% python3 -q
>>> import numpy as np
>>> np.set_printoptions(precision=2, suppress=True, linewidth=140)
>>> rd = lambda a: np.round(a, 2) + 0
>>> arr = np.arange(25).reshape(5, 5) + -3
>>> print(arr)
[[-3 -2 -1  0  1]
 [ 2  3  4  5  6]
 [ 7  8  9 10 11]
 [12 13 14 15 16]
 [17 18 19 20 21]]
>>> vec = np.array([2, 1, 2, 0, 2])
>>> a = np.maximum(arr @ vec, 0)
>>> np.maximum(arr @ (3 * vec), 0)
array([  0,  81, 186, 291, 396])
>>> rd(np.tanh(arr @ vec))
array([-1.,  1.,  1.,  1.,  1.])
>>> arr.T @ a
array([3896, 4214, 4532, 4850, 5168])
>>> np.maximum(arr @ vec, 0) - np.maximum(-arr @ vec, 0)
array([ -8,  27,  62,  97, 132])
>>> P = np.triu(np.array([[2, -5, 4, -2, -2],
...     [4, -2, 3, 4, -3],
...     [-4, -4, 4, -4, -2],
...     [-1, -5, 4, 2, 2],
...     [-4, -1, -1, 4, -2]]), 1) + np.eye(5)
>>> A2 = P @ arr @ np.linalg.inv(P)
>>> rd(np.linalg.det(A2))
np.float64(0.0)
>>> print(rd(np.poly(A2)))
[   1.  -45. -250.    0.    0.    0.]
>>> np.trace(A2), np.trace(arr)
(np.float64(45.0), np.int64(45))
>>> data = np.load("case9.npy")
>>> data
array([[ 0, -2,  1,  1,  3,  0,  3],
       [ 2,  0,  5,  2,  1,  0,  3],
       [-1, -5,  0,  2, -2, -6,  6],
       [-1, -2, -2,  0, -2,  8,  7],
       [-3, -1,  2,  2,  0,  2, -9],
       [ 0,  0,  6, -8, -2,  0,  7],
       [-3, -3, -6, -7,  9, -7,  0]])
>>> left, sig, vt = np.linalg.svd(data)
>>> vecs = vt[:(sig > 1e-8).sum()]
>>> rng = np.random.default_rng(45)
>>> vec = data[2] + -3 * data[3] + rng.integers(2) * np.eye(7)[6]
>>> vec
array([  2.,   1.,   6.,   2.,   4., -30., -14.])
>>> np.linalg.matrix_rank(np.vstack([data, vec]))
np.int64(7)
>>> np.allclose(vecs.T @ vecs @ vec, vec)
False
>>> vec = np.array([-1, -1, 3, -2, 3, 0, -3])
>>> print(rd(np.linalg.svd(data, compute_uv=False)))
[16.35 16.35  9.66  9.66  5.79  5.79  0.  ]
>>> vec @ data @ vec
np.int64(0)
>>> O = np.linalg.solve(np.eye(7) - data, np.eye(7) + data)
>>> print(rd(O @ O.T))
[[1. 0. 0. 0. 0. 0. 0.]
 [0. 1. 0. 0. 0. 0. 0.]
 [0. 0. 1. 0. 0. 0. 0.]
 [0. 0. 0. 1. 0. 0. 0.]
 [0. 0. 0. 0. 1. 0. 0.]
 [0. 0. 0. 0. 0. 1. 0.]
 [0. 0. 0. 0. 0. 0. 1.]]
>>> r = np.linalg.matrix_rank(data)
>>> print(r)
6
>>> ns = np.linalg.svd(data)[2][r:].T
>>> rd(ns @ ns.T)
array([[ 0.54, -0.43, -0.04, -0.16, -0.06,  0.07, -0.16],
       [-0.43,  0.34,  0.04,  0.13,  0.05, -0.06,  0.13],
       [-0.04,  0.04,  0.  ,  0.01,  0.  , -0.01,  0.01],
       [-0.16,  0.13,  0.01,  0.05,  0.02, -0.02,  0.05],
       [-0.06,  0.05,  0.  ,  0.02,  0.01, -0.01,  0.02],
       [ 0.07, -0.06, -0.01, -0.02, -0.01,  0.01, -0.02],
       [-0.16,  0.13,  0.01,  0.05,  0.02, -0.02,  0.05]])
>>> [int(np.linalg.matrix_rank(data[:, :j + 1])) for j in range(7)]
[1, 2, 3, 4, 5, 6, 6]
>>> print(rd(data @ ns))
[[0.]
 [0.]
 [0.]
 [0.]
 [0.]
 [0.]
 [0.]]
>>> print(rd(ns[:, 0] / ns[np.abs(ns[:, 0]).round(6).argmax(), 0]))
[ 1.   -0.8  -0.08 -0.29 -0.11  0.14 -0.3 ]
>>> rd(np.abs(np.linalg.eigvals(data)).max())
np.float64(16.35)
>>> print((data - data.T) / 2)
[[ 0. -2.  1.  1.  3.  0.  3.]
 [ 2.  0.  5.  2.  1.  0.  3.]
 [-1. -5.  0.  2. -2. -6.  6.]
 [-1. -2. -2.  0. -2.  8.  7.]
 [-3. -1.  2.  2.  0.  2. -9.]
 [ 0.  0.  6. -8. -2.  0.  7.]
 [-3. -3. -6. -7.  9. -7.  0.]]
>>> np.allclose(data, data.T)
False
>>> print(np.trace(data))
0
>>> M = np.load("m.npy")
>>> M
array([[-0.4, -1. ,  0.1],
       [ 0.6,  0.2, -0.5],
       [-0.1, -0.4,  1.5],
       [ 0.3,  0.9,  0.8],
       [-0.4,  0.1,  1.5],
       [ 0.5, -1.6, -0.3],
       [ 0. ,  0.7,  0.6],
       [ 2.7,  1.8, -0.9],
       [ 0.3,  1.4, -1.2],
       [-1.1,  1.9,  1. ],
       [ 0.6,  1.6, -0.4],
       [-0.1, -0.4, -0.3],
       [-0.5, -0.5,  0.3],
       [-0.6, -1.2,  0.4],
       [-1.6,  0.4,  0.6],
       [ 1.5,  0.1, -1.1],
       [-1.2,  0.3,  1.3],
       [-9. , -3.5, -1. ]])
>>> lab = M[:, 0] > np.median(M[:, 0])
>>> r0 = M[lab].mean(axis=0) - M[~lab].mean(axis=0)
>>> rd(r0)
array([ 2.31,  1.07, -0.91])
>>> np.argsort(-np.abs(r0).round(6), kind="stable")
array([0, 1, 2])
>>> vec = np.array([2, 0, 2])
>>> target = M @ vec
>>> rd(np.linalg.solve(M.T @ M, M.T @ target))
array([2., 0., 2.])
>>> rd(target)
array([ -0.6,   0.2,   2.8,   2.2,   2.2,   0.4,   1.2,   3.6,  -1.8,  -0.2,   0.4,  -0.8,  -0.4,  -0.4,  -2. ,   0.8,   0.2, -20. ])
>>> rd(np.linalg.pinv(M) @ M)
array([[1., 0., 0.],
       [0., 1., 0.],
       [0., 0., 1.]])
>>> target = target + 0.02 * rng.normal(size=18)
>>> print(rd(target))
[ -0.61   0.2    2.82   2.2    2.21   0.41   1.21   3.58  -1.79  -0.2    0.39  -0.81  -0.4   -0.42  -2.03   0.8    0.22 -20.  ]
>>> beta, *_ = np.linalg.lstsq(M, target)
>>> [round(float(np.linalg.norm(np.linalg.solve(M.T @ M + lam * np.eye(3), M.T @ target))), 2) for lam in (0, 1, 10, 100)]
[2.83, 2.7, 2.07, 1.01]
>>> beta.round()
array([ 2., -0.,  2.])
>>> rd(beta)
array([2., 0., 2.])
>>> Ac = M - M.mean(axis=0)
>>> left, sig, vt = np.linalg.svd(Ac, full_matrices=False)
>>> rd(vt[0] * np.sign(vt[0, np.abs(vt[0]).argmax()]))
array([0.91, 0.41, 0.01])
>>> np.abs(vt[0]).argmax()
np.int64(0)
>>> print(np.searchsorted(np.cumsum(sig ** 2) / (sig ** 2).sum(), 0.9) + 1)
2
>>> print((np.sign(left[:, 0]) == np.sign(left[0, 0])).astype(int))
[1 0 0 0 0 0 0 0 0 0 0 0 1 1 1 0 1 1]
>>> rd(sig)
array([10.5 ,  3.99,  3.46])
>>> rd(sig ** 2 / (sig ** 2).sum())
array([0.8 , 0.11, 0.09])
>>> np.abs(left[:, 0]).argmax()
np.int64(17)
>>> rd(Ac.mean(axis=0))
array([0., 0., 0.])
>>> W0 = np.load("block17.npy")
>>> print(W0)
[[-3  0  0]
 [ 0 -3 -3]
 [ 0  0 -2]]
>>> np.flatnonzero(np.linalg.matrix_power((W0 != 0) + (W0.T != 0) + np.eye(3), 3)[0])
array([0])
>>> print(rd(np.sort(np.linalg.eigvals(W0).real)))
[-3. -3. -2.]
>>> W0 @ W0
array([[ 9,  0,  0],
       [ 0,  9, 15],
       [ 0,  0,  4]])
>>> A2 = W0[0, 0] * W0[1:] - np.outer(W0[1:, 0], W0[0])
>>> A2
array([[0, 9, 9],
       [0, 0, 6]])
>>> np.linalg.matrix_rank(A2), np.linalg.matrix_rank(W0)
(np.int64(2), np.int64(3))
>>> W0[:, 0] / W0[0, 0]
array([ 1., -0., -0.])
>>> r0 = np.array([-9, -5])
>>> np.correlate(A2[1], A2[0], "full")
array([ 0,  0, 54, 54,  0])
>>> P = np.triu(np.array([[4, 5, -2], [1, -3, 3], [3, 3, -4]]), 1) + np.eye(3)
>>> A2 = P @ W0 @ np.linalg.inv(P)
>>> P @ W0 - W0 @ P
array([[  0.,   0., -17.],
       [  0.,   0.,   3.],
       [  0.,   0.,   0.]])
>>> np.trace(A2), np.trace(W0)
(np.float64(-8.0), np.int64(-8))
>>> np.poly(A2)
array([ 1.,  8., 21., 18.])
>>> r0 = np.array([2, -1, 3])
>>> np.polyval(r0, W0[1])
array([ 3, 24, 24])
>>> np.correlate(W0[1], W0[0], "full")
array([0, 0, 0, 9, 9])
>>> print(np.cross(W0[1, :3], W0[0, :3]))
[ 0  9 -9]
>>> np.array([np.convolve(row, r0, "same") for row in W0])
array([[ 3, -9,  0],
       [-6, -3, -6],
       [ 0, -4,  2]])
